In [1]: import numpy as np

In [2]: np.set_printoptions(suppress=True, linewidth=200)

In [3]: def rnd(a):
   ...:     return np.round(a, 2) + 0
   ...: 

In [4]: K = np.load("dump.npy")

In [5]: K
Out[5]: 
array([[-0.79, -0.59,  0.79],
       [ 1.75,  1.24, -1.47],
       [ 2.16,  1.74, -2.1 ],
       [ 0.69,  0.6 , -0.97],
       [ 1.94,  1.62, -1.79],
       [ 1.6 ,  1.16, -1.59],
       [ 1.22,  0.82, -1.13],
       [ 0.92,  0.46, -0.74],
       [ 2.03,  1.22, -2.  ],
       [ 1.15,  1.03, -1.28],
       [-0.11,  0.02,  0.11],
       [-1.12, -1.01,  1.15],
       [ 1.68,  1.2 , -1.68],
       [-0.82, -0.72,  0.73],
       [-0.74, -0.67,  0.78],
       [ 0.4 ,  0.26, -0.42],
       [ 2.14,  1.66, -1.98],
       [-1.14, -1.03,  1.11],
       [ 2.05,  1.72, -2.16],
       [ 0.49,  0.4 , -0.97],
       [-1.98, -1.45,  1.99],
       [-0.72, -0.62,  0.89],
       [-1.54, -1.09,  1.81],
       [ 1.26,  0.98, -1.13],
       [ 1.64,  1.28, -1.7 ],
       [-0.74, -0.7 ,  0.61],
       [ 1.35,  0.89, -1.47]])

In [6]: proj = K @ np.linalg.solve(K.T @ K, K.T)

In [7]: rnd(np.trace(proj))
Out[7]: np.float64(3.0)

In [8]: rnd(np.linalg.eigvalsh(proj))
Out[8]: array([0., 0., 0., 0., 0., 0., 0., 0., 0., 0., 0., 0., 0., 0., 0., 0., 0., 0., 0., 0., 0., 0., 0., 0., 1., 1., 1.])

In [9]: x = np.array([2, 1, 0])

In [10]: h = np.maximum(K @ x, 0)

In [11]: np.flatnonzero(h > 1e-9)
Out[11]: array([ 1,  2,  3,  4,  5,  6,  7,  8,  9, 12, 15, 16, 18, 19, 23, 24, 26])

In [12]: K * (h > 1e-9)[:, None]
Out[12]: 
array([[-0.  , -0.  ,  0.  ],
       [ 1.75,  1.24, -1.47],
       [ 2.16,  1.74, -2.1 ],
       [ 0.69,  0.6 , -0.97],
       [ 1.94,  1.62, -1.79],
       [ 1.6 ,  1.16, -1.59],
       [ 1.22,  0.82, -1.13],
       [ 0.92,  0.46, -0.74],
       [ 2.03,  1.22, -2.  ],
       [ 1.15,  1.03, -1.28],
       [-0.  ,  0.  ,  0.  ],
       [-0.  , -0.  ,  0.  ],
       [ 1.68,  1.2 , -1.68],
       [-0.  , -0.  ,  0.  ],
       [-0.  , -0.  ,  0.  ],
       [ 0.4 ,  0.26, -0.42],
       [ 2.14,  1.66, -1.98],
       [-0.  , -0.  ,  0.  ],
       [ 2.05,  1.72, -2.16],
       [ 0.49,  0.4 , -0.97],
       [-0.  , -0.  ,  0.  ],
       [-0.  , -0.  ,  0.  ],
       [-0.  , -0.  ,  0.  ],
       [ 1.26,  0.98, -1.13],
       [ 1.64,  1.28, -1.7 ],
       [-0.  , -0.  ,  0.  ],
       [ 1.35,  0.89, -1.47]])

In [13]: rnd(K.T @ h)
Out[13]: array([ 111.18,   83.81, -109.36])

In [14]: m1 = np.arange(20).reshape(5, 4) + 5

In [15]: m1
Out[15]: 
array([[ 5,  6,  7,  8],
       [ 9, 10, 11, 12],
       [13, 14, 15, 16],
       [17, 18, 19, 20],
       [21, 22, 23, 24]])

In [16]: # looks like rank 2

In [17]: U, s, Vt = np.linalg.svd(m1)

In [18]: rnd(s)
Out[18]: array([69.76,  1.81,  0.  ,  0.  ])

In [19]: A2 = U[:, :2] @ np.diag(s[:2]) @ Vt[:2]

In [20]: rnd(A2)
Out[20]: 
array([[ 5.,  6.,  7.,  8.],
       [ 9., 10., 11., 12.],
       [13., 14., 15., 16.],
       [17., 18., 19., 20.],
       [21., 22., 23., 24.]])

In [21]: np.linalg.matrix_rank(m1, rtol=0.05)
Out[21]: np.int64(1)

In [22]: rnd(np.linalg.norm(m1 - A2, 2)), rnd(s[2])
Out[22]: (np.float64(0.0), np.float64(0.0))

In [23]: np.linalg.matrix_rank(A2)
Out[23]: np.int64(2)

In [24]: A2 = m1 / np.linalg.norm(m1, axis=1, keepdims=True)

In [25]: C2 = A2 @ A2.T

In [26]: rnd(np.linalg.norm(A2, axis=1))
Out[26]: array([1., 1., 1., 1., 1.])

In [27]: rnd(np.degrees(np.arccos(np.clip(C2[2, 3], -1, 1))))
Out[27]: np.float64(0.95)

In [28]: rnd(C2)
Out[28]: 
array([[1.  , 1.  , 1.  , 0.99, 0.99],
       [1.  , 1.  , 1.  , 1.  , 1.  ],
       [1.  , 1.  , 1.  , 1.  , 1.  ],
       [0.99, 1.  , 1.  , 1.  , 1.  ],
       [0.99, 1.  , 1.  , 1.  , 1.  ]])

In [29]: (np.abs(C2) > 0.9).astype(int)
Out[29]: 
array([[1, 1, 1, 1, 1],
       [1, 1, 1, 1, 1],
       [1, 1, 1, 1, 1],
       [1, 1, 1, 1, 1],
       [1, 1, 1, 1, 1]])

In [30]: rnd(C2[2])
Out[30]: array([1., 1., 1., 1., 1.])

In [31]: T = np.stack([m1, 3 * m1, m1[::-1]])

In [32]: T.sum(axis=0)
Out[32]: 
array([[ 41,  46,  51,  56],
       [ 53,  58,  63,  68],
       [ 65,  70,  75,  80],
       [ 77,  82,  87,  92],
       [ 89,  94,  99, 104]])

In [33]: (T @ m1.T).shape
Out[33]: (3, 5, 5)

In [34]: np.einsum("bij,cij->bc", T, T)
Out[34]: 
array([[ 4870, 14610,  3590],
       [14610, 43830, 10770],
       [ 3590, 10770,  4870]])

In [35]: rnd(np.linalg.norm(T, axis=(1, 2)))
Out[35]: array([ 69.79, 209.36,  69.79])

In [36]: T.shape
Out[36]: (3, 5, 4)

In [37]: C2 = m1.T @ m1

In [38]: rnd(np.linalg.eigvalsh(C2)[::-1])
Out[38]: array([4866.71,    3.29,    0.  ,    0.  ])

In [39]: np.trace(C2), (m1 ** 2).sum()
Out[39]: (np.int64(4870), np.int64(4870))

In [40]: F = np.loadtxt("w.csv", delimiter=",")

In [41]: rnd(F)
Out[41]: 
array([[-0.31, -0.81,  0.49],
       [ 0.13, -0.55, -0.82],
       [ 0.94, -0.2 ,  0.27]])

In [42]: A2 = np.linalg.inv(F)

In [43]: rnd(A2)
Out[43]: 
array([[-0.31,  0.13,  0.94],
       [-0.81, -0.55, -0.2 ],
       [ 0.49, -0.82,  0.27]])

In [44]: rnd(F @ A2)
Out[44]: 
array([[1., 0., 0.],
       [0., 1., 0.],
       [0., 0., 1.]])

In [45]: rnd(np.linalg.det(F) * A2)
Out[45]: 
array([[-0.31,  0.13,  0.94],
       [-0.81, -0.55, -0.2 ],
       [ 0.49, -0.82,  0.27]])

In [46]: (np.abs(A2) > 1e-9).astype(int)
Out[46]: 
array([[1, 1, 1],
       [1, 1, 1],
       [1, 1, 1]])

In [47]: np.allclose(A2, F.T)
Out[47]: True

In [48]: A2 = np.array([[3, 1], [2, 2]])

In [49]: W2 = np.kron(A2, F)

In [50]: W2.shape
Out[50]: (6, 6)
